$ ipython --no-banner

In [1]: import numpy as np

In [2]: from numpy import linalg as LA

In [3]: np.set_printoptions(suppress=True, linewidth=100)

In [4]: cent = np.array([[6, 4, 0], [3, 8, 6], [7, 9, 0]])

In [5]: rng = np.random.default_rng(480971)

In [6]: F = (rng.random((11, 3)) < 0.25) @ cent

In [7]: F
Out[7]: 
array([[6, 4, 0],
       [6, 4, 0],
       [3, 8, 6],
       [6, 4, 0],
       [7, 9, 0],
       [3, 8, 6],
       [0, 0, 0],
       [7, 9, 0],
       [0, 0, 0],
       [6, 4, 0],
       [3, 8, 6]])

In [8]: x0 = np.array([3, 1, 1])

In [9]: y = F @ x0

In [10]: print(np.round(LA.pinv(F) @ F, 3) + 0)
[[1. 0. 0.]
 [0. 1. 0.]
 [0. 0. 1.]]

In [11]: np.round(LA.solve(F.T @ F, F.T @ y), 3)
Out[11]: array([3., 1., 1.])

In [12]: print(y)
[22 22 23 22 30 23  0 30  0 22 23]

In [13]: y = y + 0.3 * rng.normal(size=11)

In [14]: y.round(3)
Out[14]: array([21.99 , 21.683, 23.302, 22.233, 30.098, 22.9  , -0.004, 29.909, -0.222, 21.593, 22.713])

In [15]: c, *_ = LA.lstsq(F, y)

In [16]: [round(float(LA.norm(LA.solve(F.T @ F + lam * np.eye(3), F.T @ y))), 2) for lam in (0, 1, 10, 100)]
Out[16]: [3.28, 3.19, 2.9, 2.44]

In [17]: print(np.round(F.T @ (y - F @ c), 3) + 0)
[0. 0. 0.]

In [18]: np.round(LA.norm(y - F @ c), 3)
Out[18]: np.float64(0.711)

In [19]: A = np.load("w.npy")

In [20]: A
Out[20]: 
array([[2., 1., 0., 0.],
       [0., 2., 1., 0.],
       [0., 0., 2., 1.],
       [0., 0., 0., 2.]])

In [21]: O, Rm = LA.qr(A)

In [22]: np.allclose(Rm.T @ Rm, A.T @ A)
Out[22]: True

In [23]: np.abs(np.diag(Rm))
Out[23]: array([2., 2., 2., 2.])

In [24]: abs(Rm[0, 0]), round(LA.norm(A[:, 0]), 3)
Out[24]: (np.float64(2.0), np.float64(2.0))

In [25]: print(O.shape, Rm.shape)
(4, 4) (4, 4)

In [26]: print(Rm)
[[2. 1. 0. 0.]
 [0. 2. 1. 0.]
 [0. 0. 2. 1.]
 [0. 0. 0. 2.]]

In [27]: np.allclose(A, A.T)
Out[27]: False

In [28]: round(float(np.abs(LA.eigvals(A)).max()), 3)
Out[28]: 2.0

In [29]: np.round(np.sort(np.abs(LA.eigvals(A))), 3)
Out[29]: array([2., 2., 2., 2.])

In [30]: mat = np.array([[-0.3, -1.5, -1.0],
    ...:     [0.7, 0.0, 1.3],
    ...:     [0.6, 0.0, -0.3],
    ...:     [1.3, 1.2, 2.9]])

In [31]: Y = mat / LA.norm(mat, axis=1, keepdims=True)

In [32]: cov = Y @ Y.T

In [33]: cov.round(3)
Out[33]: 
array([[ 1.   , -0.56 ,  0.098, -0.82 ],
       [-0.56 ,  1.   ,  0.03 ,  0.933],
       [ 0.098,  0.03 ,  1.   , -0.039],
       [-0.82 ,  0.933, -0.039,  1.   ]])

In [34]: np.argwhere(np.triu(np.abs(cov) > 0.95, 1))
Out[34]: array([], shape=(0, 2), dtype=int64)

In [35]: P = mat @ LA.solve(mat.T @ mat, mat.T)

In [36]: np.round((np.eye(4) - P) @ mat, 3) + 0
Out[36]: 
array([[0., 0., 0.],
       [0., 0., 0.],
       [0., 0., 0.],
       [0., 0., 0.]])

In [37]: np.round(LA.eigvalsh(P), 3) + 0
Out[37]: array([0., 1., 1., 1.])

In [38]: LA.matrix_rank(np.eye(4) - P)
Out[38]: np.int64(1)

In [39]: P.round(3)
Out[39]: 
array([[ 0.847,  0.304, -0.018, -0.191],
       [ 0.304,  0.394,  0.035,  0.38 ],
       [-0.018,  0.035,  0.998, -0.022],
       [-0.191,  0.38 , -0.022,  0.761]])

In [40]: t3 = np.stack([mat, -1 * mat, mat[::-1]])

In [41]: np.round(np.einsum("bij,cij->bc", t3, t3), 3)
Out[41]: 
array([[ 17.51, -17.51, -10.12],
       [-17.51,  17.51,  10.12],
       [-10.12,  10.12,  17.51]])

In [42]: LA.matrix_rank(t3.reshape(3, -1))
Out[42]: np.int64(2)

In [43]: (t3 @ mat.T).shape
Out[43]: (3, 4, 4)

In [44]: print(LA.matrix_rank(t3))
[3 3 3]

In [45]: t3.shape
Out[45]: (3, 4, 3)

In [46]: print(t3.sum(axis=0))
[[ 1.3  1.2  2.9]
 [ 0.6  0.  -0.3]
 [ 0.7  0.   1.3]
 [-0.3 -1.5 -1. ]]
